$ python3 -q
>>> import numpy as np
>>> np.set_printoptions(precision=2, suppress=True, linewidth=120, sign=" ")
>>> rnd = lambda a: np.round(a, 2) + 0
>>> W0 = np.load("test9.npy")
>>> W0
array([[ 2.,  6., -5., -1.],
       [ 1.,  7., -5., -1.],
       [ 0.,  6., -3.,  0.],
       [ 2.,  0., -2., -1.]])
>>> [round(float(x), 2) for x in np.linalg.svd(W0, compute_uv=False)[:3]]
[13.63, 3.18, 0.38]
>>> np.argsort(-np.linalg.norm(W0, axis=0).round(6), kind="stable")[:3]
array([ 1,  2,  0])
>>> rnd(np.linalg.norm(W0, 2) / np.linalg.norm(W0))
np.float64(0.97)
>>> np.linalg.cond(W0) > 100
np.True_
>>> np.linalg.matrix_rank(W0, rtol=0.1)
np.int64(2)
>>> U, s, Vh = np.linalg.svd(W0)
>>> evecs = Vh[:(s > 1e-8).sum()]
>>> rng = np.random.default_rng(634)
>>> vec = W0[2] + 5 * W0[0] + rng.integers(2) * np.eye(4)[0]
>>> vec
array([ 10.,  36., -28.,  -5.])
>>> rnd(evecs.T @ evecs)
array([[ 0.9, -0.1, -0.2,  0.2],
       [-0.1,  0.9, -0.2,  0.2],
       [-0.2, -0.2,  0.6,  0.4],
       [ 0.2,  0.2,  0.4,  0.6]])
>>> np.allclose(evecs.T @ evecs @ vec, vec)
True
>>> np.linalg.matrix_rank(np.vstack([W0, vec]))
np.int64(3)
>>> rnd(np.diag(evecs.T @ evecs))
array([ 0.9,  0.9,  0.6,  0.6])
>>> U, s, Vh = np.linalg.svd(W0)
>>> np.argmax(s[:-1] / (s[1:] + 1e-6)) + 1
np.int64(3)
>>> rnd(s)
array([ 13.63,   3.18,   0.38,   0.  ])
>>> other = U[:, :3] @ np.diag(s[:3]) @ Vh[:3]
>>> rnd(np.linalg.norm(W0 - other) / np.linalg.norm(W0))
np.float64(0.0)
>>> rnd(other)
array([[ 2.,  6., -5., -1.],
       [ 1.,  7., -5., -1.],
       [ 0.,  6., -3.,  0.],
       [ 2.,  0., -2., -1.]])
>>> rnd(np.poly(W0))
array([ 1., -5.,  7., -3.,  0.])
>>> np.kron(np.eye(2, dtype=int), W0)
array([[ 2.,  6., -5., -1.,  0.,  0., -0., -0.],
       [ 1.,  7., -5., -1.,  0.,  0., -0., -0.],
       [ 0.,  6., -3.,  0.,  0.,  0., -0.,  0.],
       [ 2.,  0., -2., -1.,  0.,  0., -0., -0.],
       [ 0.,  0., -0., -0.,  2.,  6., -5., -1.],
       [ 0.,  0., -0., -0.,  1.,  7., -5., -1.],
       [ 0.,  0., -0.,  0.,  0.,  6., -3.,  0.],
       [ 0.,  0., -0., -0.,  2.,  0., -2., -1.]])
>>> np.einsum("ii->", W0)
np.float64(5.0)
>>> np.einsum("ij,ji->", W0, W0)
np.float64(11.0)
>>> rnd(np.linalg.det(W0.T))
np.float64(0.0)
>>> rnd(np.linalg.det(2 * W0)), rnd(np.linalg.det(W0))
(np.float64(0.0), np.float64(0.0))
>>> rnd(np.linalg.det(W0[::-1]))
np.float64(0.0)
>>> rnd(np.linalg.eigvals(W0))
array([ 3.,  0.,  1.,  1.])
